$ python -q
>>> import numpy as np
>>> np.set_printoptions(precision=2, suppress=True, linewidth=140)
>>> M = np.load("sample0.npy")
>>> M
array([[ 3.17,  3.  , -0.66],
       [ 3.29,  3.  , -0.43],
       [ 0.24,  3.  , -6.51],
       [ 3.86,  3.  ,  0.73],
       [ 3.63,  3.  ,  0.25],
       [ 2.06,  3.  , -2.89],
       [ 1.93,  3.  , -3.14],
       [ 0.88,  3.  , -5.24],
       [ 3.06,  3.  , -0.89],
       [ 1.97,  3.  , -3.06],
       [ 3.54,  3.  ,  0.08],
       [ 3.99,  3.  ,  0.97],
       [ 3.99,  3.  ,  0.98]])
>>> [round(float(x), 2) for x in np.linalg.svd(M, compute_uv=False)[:3]]
[15.65, 9.43, 0.0]
>>> U, sig, Vt = np.linalg.svd(M)
>>> np.argmax(sig[:-1] / (sig[1:] + 1e-6)) + 1
np.int64(2)
>>> sig.round(2) + 0
array([15.65,  9.43,  0.  ])
>>> other = U[:, :2] @ np.diag(sig[:2]) @ Vt[:2]
>>> round(np.linalg.norm(M - other) / np.linalg.norm(M), 2)
np.float64(0.0)
>>> np.linalg.matrix_rank(other)
np.int64(2)
>>> np.round(np.abs(M - other).max(), 2)
np.float64(0.0)
>>> round(np.linalg.norm(M - other, 2), 2), round(sig[2], 2)
(np.float64(0.0), np.float64(0.0))
>>> th = np.radians(72)
>>> Rm = np.eye(3)
>>> Rm[0, 0] = Rm[1, 1] = np.cos(th)
>>> Rm[0, 1], Rm[1, 0] = -np.sin(th), np.sin(th)
>>> Rm
array([[ 0.31, -0.95,  0.  ],
       [ 0.95,  0.31,  0.  ],
       [ 0.  ,  0.  ,  1.  ]])
>>> other = M @ Rm.T
>>> np.abs(other - M).max(axis=0)
array([5.61, 1.84, 0.  ])
>>> np.allclose(M @ M.T, other @ other.T)
True
